$ python -q
>>> import numpy as np
>>> np.set_printoptions(suppress=True, linewidth=120)
>>> E = np.loadtxt("mat.csv", delimiter=",")
>>> E
array([[-1.,  0.,  0.],
       [ 0.,  0.,  2.],
       [ 0., -3.,  0.]])
>>> # splits into 2 blocks
>>> Uu, sv, Vt = np.linalg.svd(E, full_matrices=False)
>>> np.round(np.sqrt((sv ** 2).sum()), 2), np.round(np.linalg.norm(E), 2)
(np.float64(3.74), np.float64(3.74))
>>> np.abs(Uu[:, 0]).round(6).argmax()
np.int64(2)
>>> Uu.T @ E @ Vt.T
array([[3., 0., 0.],
       [0., 2., 0.],
       [0., 0., 1.]])
>>> np.round(np.cumsum(sv ** 2) / np.sum(sv ** 2), 2)
array([0.64, 0.93, 1.  ])
>>> np.round(sv / sv[0], 2)
array([1.  , 0.67, 0.33])
>>> (sv > 1e-8).sum()
np.int64(3)
>>> other = np.array([[3, -3], [3, -2], [-1, 2]])
>>> E @ other
array([[-3.,  3.],
       [-2.,  4.],
       [-9.,  6.]])
>>> np.einsum("ij,ij->i", E, E)
array([1., 4., 9.])
>>> np.linalg.matrix_rank(E @ other)
np.int64(2)
>>> np.einsum("ik,kj->ji", E, other)
array([[-3., -2., -9.],
       [ 3.,  4.,  6.]])
>>> np.diff(E, axis=0)
array([[ 1.,  0.,  2.],
       [ 0., -3., -2.]])
>>> np.round(np.linalg.svd(E, compute_uv=False), 2)
array([3., 2., 1.])
>>> proj = np.triu(np.array([[2, 2, 1], [1, -2, -1], [0, -2, 1]]), 1) + np.eye(3)
>>> other = proj @ E @ np.linalg.inv(proj)
>>> other
array([[-1., -1.,  4.],
       [ 0.,  3.,  5.],
       [ 0., -3., -3.]])
>>> [round(float(x), 2) for x in np.linalg.svd(other, compute_uv=False)[:3]]
[7.74, 3.16, 0.25]
>>> np.argsort(-np.linalg.norm(other, axis=0).round(6), kind="stable")[:3]
array([2, 1, 0])
>>> np.round(np.abs(np.linalg.svd(other)[2][-1]), 2)
array([0.96, 0.23, 0.17])
>>> m1 = np.loadtxt("test17.csv", delimiter=",")
>>> m1
array([[-1.7, -1. , -1. ,  1. ,  2. , -2. ,  1. , -1. ,  0. ],
       [-2. , -1.7, -2. , -2. ,  0. ,  0. , -1. , -1. ,  2. ],
       [-1. ,  1. ,  2.3,  0. ,  0. ,  2. ,  2. , -1. ,  1. ],
       [ 2. ,  1. , -2. , -0.7,  0. , -2. ,  0. ,  1. , -2. ],
       [-2. ,  1. ,  0. ,  2. ,  1.3, -2. , -1. ,  2. ,  1. ],
       [-1. ,  0. ,  1. , -1. , -2. ,  1.3,  0. ,  2. ,  0. ],
       [ 0. ,  1. ,  0. ,  1. , -1. ,  1. , -1.7, -1. , -2. ],
       [-2. , -2. , -2. ,  0. ,  2. ,  1. ,  0. ,  0.3, -1. ],
       [-2. , -1. , -1. ,  1. ,  2. , -2. ,  1. , -1. ,  0.3]])
>>> x0 = np.array([-3, -3, -3])
>>> target = E @ x0
>>> target
array([ 3., -6.,  9.])
>>> np.round(np.linalg.solve(E, target), 2)
array([-3., -3., -3.])
>>> mat = np.array([[-0.01, 1.96, 2.52, -2.53],
...     [-0.95, 1.44, 1.91, -1.63],
...     [1.99, 0.48, -0.83, 0.91],
...     [0.26, -1.46, 1.12, -2.76],
...     [-2.68, 3.8, 2.33, -0.12],
...     [-1.17, -0.28, 1.59, -2.21],
...     [1.91, -1.42, -0.05, -1.51],
...     [-3.17, 0.88, 1.54, -0.69]])
>>> mat
array([[-0.01,  1.96,  2.52, -2.53],
       [-0.95,  1.44,  1.91, -1.63],
       [ 1.99,  0.48, -0.83,  0.91],
       [ 0.26, -1.46,  1.12, -2.76],
       [-2.68,  3.8 ,  2.33, -0.12],
       [-1.17, -0.28,  1.59, -2.21],
       [ 1.91, -1.42, -0.05, -1.51],
       [-3.17,  0.88,  1.54, -0.69]])
>>> np.unique(mat.round(6), axis=0).shape
(8, 4)
>>> np.linalg.lstsq(mat[:-1].T, mat[-1])[2]
np.int32(3)
>>> np.round(mat @ np.linalg.pinv(mat) @ mat, 2)
array([[-0.01,  1.96,  2.52, -2.53],
       [-0.95,  1.44,  1.91, -1.63],
       [ 1.99,  0.48, -0.83,  0.91],
       [ 0.26, -1.46,  1.12, -2.76],
       [-2.68,  3.8 ,  2.33, -0.12],
       [-1.17, -0.28,  1.59, -2.21],
       [ 1.91, -1.42, -0.05, -1.51],
       [-3.17,  0.88,  1.54, -0.69]])
>>> round(np.trace(np.linalg.pinv(mat) @ mat), 2)
np.float64(3.0)
>>> x0 = np.array([-1, 2, -3, 1])
>>> mat @ np.eye(4)[3]
array([-2.53, -1.63,  0.91, -2.76, -0.12, -2.21, -1.51, -0.69])
>>> np.round(np.einsum("ij,j->i", mat, x0), 2)
array([-6.16, -3.53,  2.37, -9.3 ,  3.17, -6.37, -6.11, -0.38])
>>> np.round(mat @ np.ones(4), 2)
array([ 1.94,  0.77,  2.55, -2.84,  3.33, -2.07, -1.07, -1.44])
>>> (mat @ x0).argmax()
np.int64(4)
>>> np.sign((mat @ x0).round(6))
array([-1., -1.,  1., -1.,  1., -1., -1., -1.])
>>> f, r1 = mat[7], mat[3]
>>> round(f @ f, 2)
np.float64(13.67)
>>> round(float(f @ r1), 2)
1.52
>>> p = (f @ r1) / (f @ f) * f
>>> np.linalg.matrix_rank(np.outer(f, r1))
np.int64(1)
>>> p.round(2)
array([-0.35,  0.1 ,  0.17, -0.08])
>>> round(np.linalg.norm(f + r1) ** 2 + np.linalg.norm(f - r1) ** 2, 2)
np.float64(49.48)
>>> np.linalg.matrix_rank(mat, rtol=0.1)
np.int64(3)
>>> [round(float(x), 2) for x in np.linalg.svd(mat, compute_uv=False)[:3]]
[7.9, 5.26, 3.18]
>>> round(float(np.linalg.norm(mat, 2) / np.linalg.norm(mat)), 2)
0.79
>>> t = np.radians(15)
>>> R = np.eye(4)
>>> R[1, 1] = R[0, 0] = np.cos(t)
>>> R[1, 0], R[0, 1] = -np.sin(t), np.sin(t)
>>> R.round(2)
array([[ 0.97,  0.26,  0.  ,  0.  ],
       [-0.26,  0.97,  0.  ,  0.  ],
       [ 0.  ,  0.  ,  1.  ,  0.  ],
       [ 0.  ,  0.  ,  0.  ,  1.  ]])
>>> other = mat @ R.T
>>> np.round(np.abs(other - mat).max(axis=0), 2)
array([1.07, 0.79, 0.  , 0.  ])
>>> rng = np.random.default_rng(6457)
>>> data = rng.normal(size=(16, 3))
>>> data = 10 * data / np.linalg.norm(data, axis=1, keepdims=True)
>>> data.round(2)
array([[-1.41, -0.3 , -9.9 ],
       [ 1.15,  6.21, -7.75],
       [-5.44,  1.09, -8.32],
       [-3.33, -3.35,  8.81],
       [ 6.62,  0.44,  7.48],
       [-6.4 ,  3.68, -6.74],
       [-9.34, -0.94, -3.43],
       [-4.05,  2.2 , -8.87],
       [-5.12,  5.04, -6.96],
       [ 5.33,  7.96,  2.88],
       [-7.49, -0.54,  6.6 ],
       [-9.66, -1.92,  1.71],
       [ 2.  ,  6.03,  7.73],
       [-1.24, -6.25,  7.71],
       [ 7.67,  3.24, -5.54],
       [-7.88,  6.14,  0.39]])
>>> Ac = data - data.mean(axis=0)
>>> Uu, sv, Vt = np.linalg.svd(Ac, full_matrices=False)
>>> np.abs(Uu[:, 0]).argmax()
np.int64(4)
>>> np.abs(Vt[0]).argmax()
np.int64(2)
>>> np.round(np.abs(Vt[-1]), 2)
array([0.36, 0.9 , 0.26])
>>> np.round(Ac.mean(axis=0), 2) + 0
array([0., 0., 0.])
>>> np.searchsorted(np.cumsum(sv ** 2) / (sv ** 2).sum(), 0.9) + 1
np.int64(3)
>>> np.linalg.matrix_rank(Ac)
np.int64(3)
>>> K = np.load("run13.npy")
>>> K
array([[ 30, -16, -18],
       [-16,  39,  28],
       [-18,  28,  27]])
>>> # symmetric, so the eigenvalues are real
>>> z = rng.permutation(3)
>>> z
array([2, 1, 0])
>>> other = K[z][:, z]
>>> np.diag(other)
array([27, 39, 30])
>>> other
array([[ 27,  28, -18],
       [ 28,  39, -16],
       [-18, -16,  30]])
>>> np.round(np.sort(np.abs(np.linalg.eigvals(other))), 2)
array([ 3.44, 18.15, 74.41])
>>> np.trace(other)
np.int64(96)
>>> feats = np.load("sample2.npy")
>>> feats
array([[  1,   3,  -4,  -1,  -1,  -5,  -2],
       [  3,  25, -20,  17,  13, -11,  10],
       [ -4, -20,  20,  -6,  -4,  18,   0],
       [ -1,  17,  -6,  26,  21,  10,  22],
       [ -1,  13,  -4,  21,  17,   9,  18],
       [ -5, -11,  18,  10,   9,  26,  14],
       [ -2,  10,   0,  22,  18,  14,  20]])
>>> # looks like rank 2
>>> w, vecs = np.linalg.eigh(feats)
>>> np.round(np.linalg.eigvalsh(feats @ feats), 2) + 0
array([   0.  ,    0.  ,    0.  ,    0.  ,    0.  , 3227.51, 6113.49])
>>> np.round(vecs @ np.diag(w) @ vecs.T, 2) + 0
array([[  1.,   3.,  -4.,  -1.,  -1.,  -5.,  -2.],
       [  3.,  25., -20.,  17.,  13., -11.,  10.],
       [ -4., -20.,  20.,  -6.,  -4.,  18.,   0.],
       [ -1.,  17.,  -6.,  26.,  21.,  10.,  22.],
       [ -1.,  13.,  -4.,  21.,  17.,   9.,  18.],
       [ -5., -11.,  18.,  10.,   9.,  26.,  14.],
       [ -2.,  10.,   0.,  22.,  18.,  14.,  20.]])
>>> np.round(np.linalg.eigvalsh(feats + 5 * np.eye(7)), 2)
array([ 5.  ,  5.  ,  5.  ,  5.  ,  5.  , 61.81, 83.19])
>>> (w > 1e-8).sum(), (w < -1e-8).sum()
(np.int64(2), np.int64(0))
>>> w.round(2) + 0
array([ 0.  ,  0.  ,  0.  ,  0.  ,  0.  , 56.81, 78.19])
>>> np.round(np.abs(vecs[:, -1]), 2)
array([0.01, 0.42, 0.18, 0.57, 0.46, 0.17, 0.47])
>>> w.sum(), np.trace(feats)
(np.float64(135.0), np.int64(135))
